% python3 -q
>>> import numpy as np
>>> np.set_printoptions(suppress=True, linewidth=200)
>>> def rd(a):
...     return np.round(a, 2) + 0
... 
>>> F = np.loadtxt("m.csv", delimiter=",")
>>> F
array([[ 2.1 , -0.61,  0.9 ,  1.37, -0.24,  3.15, -0.91, -1.88, -0.33, -1.74,  0.28],
       [ 1.66,  0.06,  1.33,  1.85, -1.71, -1.19,  0.2 ,  1.6 , -0.47, -3.14, -0.23],
       [-1.28, -2.36,  0.58, -1.3 , -0.17,  0.99, -0.11, -1.98,  3.3 ,  0.  , -0.06],
       [ 0.32, -2.9 ,  0.3 , -1.04, -0.93, -2.06,  0.77,  2.43,  1.63, -0.13,  1.02],
       [-0.71,  1.45,  1.72, -2.25,  0.3 , -2.  , -1.26, -1.05,  1.94, -1.07,  1.62],
       [-1.02,  0.62,  0.35,  0.03, -1.54,  1.67, -0.44, -2.23, -0.36, -2.73,  2.36],
       [ 0.64,  0.84,  1.93,  0.59,  3.81, -0.48, -0.33,  1.  ,  1.3 ,  1.18,  0.92],
       [ 1.11,  1.69, -0.97,  0.27,  1.34, -3.12, -1.3 , -0.58,  1.88,  0.31,  1.65],
       [-0.88, -0.82, -0.4 , -0.19,  0.53,  1.44,  3.26, -0.57,  1.1 ,  2.94,  0.39],
       [-1.51, -1.44, -2.66,  0.32, -2.95, -1.33,  0.82, -0.39, -1.2 ,  0.39, -0.74],
       [ 1.91,  1.04, -2.74, -0.94, -2.15, -0.5 ,  0.92, -0.46, -0.03, -2.18, -1.1 ],
       [ 1.46,  2.15,  1.03,  1.99, -2.75,  1.02,  0.02, -1.56,  0.77, -0.33, -1.2 ],
       [ 1.4 ,  1.02,  1.02,  0.17,  3.39,  2.72, -0.08,  0.87,  0.69, -0.44,  0.73],
       [-2.39,  0.19, -1.34,  0.14, -1.76,  1.34, -1.23,  1.2 , -1.89,  1.11, -2.18],
       [ 0.21,  1.65, -0.93,  1.71, -0.49,  1.24, -2.65,  2.55, -0.86, -1.15, -1.02],
       [ 1.03, -0.09,  0.47, -1.91,  1.92, -1.94,  0.51, -1.38,  0.73, -0.41, -3.12],
       [-0.52, -1.07,  1.39, -1.49, -0.77,  1.06,  3.44, -1.86, -0.34,  1.41, -0.59],
       [ 0.01,  1.11, -0.31,  2.47, -1.47,  1.51, -2.7 , -0.38, -1.07, -1.69,  1.29],
       [ 0.66,  0.09, -2.6 ,  0.88, -1.72, -0.2 , -1.08, -0.49,  2.01,  2.86,  0.65],
       [-1.13,  1.65, -1.12,  2.31,  1.38, -2.28, -1.97, -1.07,  0.6 , -0.18, -1.36],
       [ 1.32, -0.55, -0.16,  0.49, -3.96, -1.01,  0.65, -1.31, -1.43, -1.34, -0.04],
       [ 1.62,  1.87, -2.18, -0.7 , -1.44,  2.94,  0.69, -0.71,  0.96, -0.74,  0.65],
       [ 1.07,  0.97, -0.72,  1.62, -0.96, -0.35,  2.58, -0.94, -2.65,  0.04,  2.04],
       [ 0.24,  0.59,  1.68, -0.71,  1.26,  0.53,  1.65,  0.82, -2.77,  2.51,  1.43],
       [ 0.75,  0.54,  2.06,  1.13, -0.1 , -3.5 , -1.11,  0.83,  1.55, -0.92, -1.09],
       [-0.24,  0.09, -0.39, -2.6 , -2.52,  0.34, -0.88,  2.19,  0.95,  2.12,  0.78],
       [-1.18, -1.7 ,  1.86,  0.16,  0.12, -2.  , -1.88,  1.53, -0.63,  1.32,  2.27],
       [ 1.36, -0.79, -0.79, -1.55, -0.93, -2.86,  1.01,  1.84, -2.15,  0.7 , -0.96],
       [-1.16,  1.73, -0.23,  1.12, -0.94,  2.76, -0.36,  2.72, -0.98, -0.65, -1.4 ],
       [ 1.21,  0.22,  2.77,  2.04, -0.26,  1.62, -1.33,  1.  ,  0.13, -1.76,  1.76],
       [ 1.53,  0.17,  1.26, -0.67,  2.29,  1.39, -1.53, -0.74, -0.9 , -1.8 , -2.54]])
>>> rng = np.random.default_rng(898)
>>> A2 = F + rng.integers(-2, 3, (31, 8)) @ rng.integers(-2, 3, (8, 11))
>>> rd(A2)
array([[ -3.9 ,   1.39,  -1.1 ,  -0.63,   2.76,  -1.85,  -2.91,  -2.88,  -6.33,   1.26,   0.28],
       [  8.66,   2.06,  -2.67,  -1.15,  -3.71,   6.81,  -1.8 ,  -4.4 ,  -0.47,  -4.14,  -4.23],
       [ -0.28,  -7.36,  -0.42,   2.7 ,  -0.17,   2.99,  -1.11,  -6.98,   8.3 , -12.  ,  -6.06],
       [-14.68,  -9.9 ,  12.3 ,  -5.04,   2.07,  -9.06,  -9.23,  15.43,   9.63,  -9.13,  18.02],
       [ -4.71,  -2.55,  -0.28,  15.75,  -1.7 , -16.  ,   8.74,  10.95,   7.94,  12.93,   1.62],
       [  6.98,   3.62,  -0.65,   2.03,  -4.54,   8.67,   6.56, -10.23,  -3.36,  -1.73,  -5.64],
       [ -4.36,   2.84,   9.93,   1.59,   4.81,  -6.48,   0.67,   4.  ,  -1.7 ,   3.18,   7.92],
       [  2.11,  -1.31,   2.03,   3.27,   5.34,  -2.12,  -5.3 ,  -3.58,   7.88,  -7.69,   1.65],
       [ -4.88,   1.18,   6.6 ,  -5.19,  10.53,   6.44,  -2.74,  -9.57,  -0.9 ,  -1.06,   1.39],
       [ -4.51,  -2.44,   0.34, -10.68,   8.05,   4.67, -15.18,  -4.39,   2.8 ,  -8.61,   5.26],
       [  7.91,   5.04,   0.26,  -1.94,   0.85,   1.5 ,   1.92,  -3.46,  -2.03,  -0.18,  -0.1 ],
       [  6.46,  10.15,   0.03,  -2.01,   2.25,   1.02,   2.02,  -7.56,  -9.23,   6.67,  -3.2 ],
       [  6.4 ,  -1.98,   1.02,   4.17,   4.39,   7.72,  -0.08,  -4.13,   6.69,  -7.44,  -4.27],
       [ -7.39,   6.19,  -4.34, -19.86,  -1.76,   4.34, -10.23,   1.2 , -13.89,   2.11,   3.82],
       [ -1.79,   1.65,  -0.93,   6.71,   4.51,  -7.76,  -0.65,   7.55,  -0.86,   4.85,   0.98],
       [ -2.97,  -4.09,  -4.53,   2.09,  -0.08,  -8.94,  -1.49,   9.62,   6.73,   5.59,   0.88],
       [  3.48,   2.93,   7.39,   0.51,  -3.77,   2.06,  11.44,  -6.86,  -6.34,   0.41,  -2.59],
       [  4.01,  -0.89,  -3.31,   7.47,   4.53,   4.51,  -2.7 ,  -7.38,   2.93,  -4.69,  -6.71],
       [ -1.34,  -3.91,   0.4 ,   4.88,  -7.72,  -6.2 ,   4.92,   5.51,   3.01,  -4.14,   1.65],
       [  0.87,   5.65,  -2.12, -10.69,  10.38,   5.72, -13.97,  -7.07,  -1.4 ,  -1.18,   1.64],
       [ -3.68,   1.45,   1.84,  -3.51,  -4.96,  -3.01,  -1.35,   2.69,  -4.43,   3.66,   5.96],
       [  7.62,   2.87,  -5.18,  -3.7 ,  -0.44,  11.94,  -1.31,  -7.71,   1.96,  -2.74,  -4.35],
       [  1.07,   2.97,  -3.72,  -3.38,  -2.96,   2.65,  -1.42,  -1.94,  -4.65,   2.04,   3.04],
       [ -7.76,  -1.41,  -0.32,   3.29, -16.74,  -8.47,  13.65,   9.82,  -9.77,   3.51,   0.43],
       [ -6.25,  -0.46,   9.06,   7.13,   3.9 ,  -8.5 ,   0.89,   3.83,   3.55,   4.08,   2.91],
       [  3.76,   0.09,  -9.39,  -9.6 ,  -8.52,   9.34,  -2.88,  -2.81,  -1.05,  -1.88,  -6.22],
       [  4.82,   0.3 , -14.14,  -0.84,   2.12,   2.  ,  -2.88,  -3.47,  -2.63,  10.32,  -8.73],
       [  2.36,  -2.79,   7.21,  -7.55,   0.07,   2.14,  -3.99,   1.84,   1.85, -11.3 ,   5.04],
       [ -1.16,   3.73, -13.23,   0.12, -10.94,  -2.24,   7.64,   9.72,  -8.98,  11.35,  -6.4 ],
       [  3.21,   2.22,   6.77,   7.04,   9.74,  -1.38,  -3.33,   0.  ,   3.13,   4.24,   4.76],
       [ -1.47,   7.17,   1.26, -17.67,   2.29,   2.39,  -7.53,  -1.74, -13.9 ,  -1.8 ,   3.46]])
>>> np.linalg.matrix_rank(A2 - F, tol=1e-8)
np.int64(8)
>>> rd(np.linalg.svd(A2 - F, compute_uv=False))
array([64.86, 56.87, 46.63, 33.68, 28.22, 15.16,  9.61,  4.48,  0.  ,  0.  ,  0.  ])
